$ python -q
>>> import numpy as np
>>> from numpy import linalg as LA
>>> np.set_printoptions(precision=3, suppress=True, linewidth=200, floatmode="fixed")
>>> rd = lambda a: np.round(a, 3) + 0
>>> K = np.loadtxt("a.csv", delimiter=",")
>>> print(rd(K))
[[ -4.000  -0.544 -10.631  -3.544  -3.087]
 [ -4.000   0.359  -7.924  -2.641  -1.283]
 [ -4.000  -0.476 -10.427  -3.476  -2.951]
 [ -4.000  -0.801 -11.402  -3.801  -3.602]
 [ -4.000   1.215  -5.354  -1.785   0.431]
 [ -4.000   0.050  -8.851  -2.950  -1.901]
 [ -4.000  -1.223 -12.670  -4.223  -4.447]
 [ -4.000   1.235  -5.296  -1.765   0.469]
 [ -4.000   0.473  -7.580  -2.527  -1.053]
 [ -4.000  -1.824 -14.473  -4.824  -5.649]
 [ -4.000   0.761  -6.717  -2.239  -0.478]
 [ -4.000   0.540  -7.379  -2.460  -0.919]
 [ -4.000   0.200  -8.401  -2.800  -1.600]
 [ -4.000   1.763  -3.710  -1.237   1.527]
 [ -4.000   1.098  -5.705  -1.902   0.197]
 [ -4.000  -2.129 -15.388  -5.129  -6.259]]
>>> Uu, sigma, vt = LA.svd(K)
>>> vecs = vt[:(sigma > 1e-8).sum()]
>>> rng = np.random.default_rng(97403)
>>> vec = K[4] + -2 * K[15] + rng.integers(2) * np.eye(5)[3]
>>> print(rd(vec))
[ 4.000  5.474 25.423  9.474 12.948]
>>> print(rd(np.diag(vecs.T @ vecs)))
[0.486 0.223 0.747 0.083 0.462]
>>> print(rd(vecs.T @ vecs))
[[ 0.486 -0.275  0.267  0.089 -0.308]
 [-0.275  0.223  0.049  0.016  0.308]
 [ 0.267  0.049  0.747  0.249  0.231]
 [ 0.089  0.016  0.249  0.083  0.077]
 [-0.308  0.308  0.231  0.077  0.462]]
>>> print(LA.matrix_rank(np.vstack([K, vec])))
3
>>> print(rd(LA.norm(K, 2) / LA.norm(K)))
0.98
>>> print(np.argsort(-LA.norm(K, axis=0).round(6), kind="stable")[:3])
[2 0 3]
>>> print(LA.lstsq(K[:-1].T, K[-1])[2])
2
>>> print(np.abs(np.diag(LA.qr(K)[1])) > 1e-9)
[ True  True False False False]
>>> print(rd(K @ LA.pinv(K) @ K))
[[ -4.000  -0.544 -10.631  -3.544  -3.087]
 [ -4.000   0.359  -7.924  -2.641  -1.283]
 [ -4.000  -0.476 -10.427  -3.476  -2.951]
 [ -4.000  -0.801 -11.402  -3.801  -3.602]
 [ -4.000   1.215  -5.354  -1.785   0.431]
 [ -4.000   0.050  -8.851  -2.950  -1.901]
 [ -4.000  -1.223 -12.670  -4.223  -4.447]
 [ -4.000   1.235  -5.296  -1.765   0.469]
 [ -4.000   0.473  -7.580  -2.527  -1.053]
 [ -4.000  -1.824 -14.473  -4.824  -5.649]
 [ -4.000   0.761  -6.717  -2.239  -0.478]
 [ -4.000   0.540  -7.379  -2.460  -0.919]
 [ -4.000   0.200  -8.401  -2.800  -1.600]
 [ -4.000   1.763  -3.710  -1.237   1.527]
 [ -4.000   1.098  -5.705  -1.902   0.197]
 [ -4.000  -2.129 -15.388  -5.129  -6.259]]
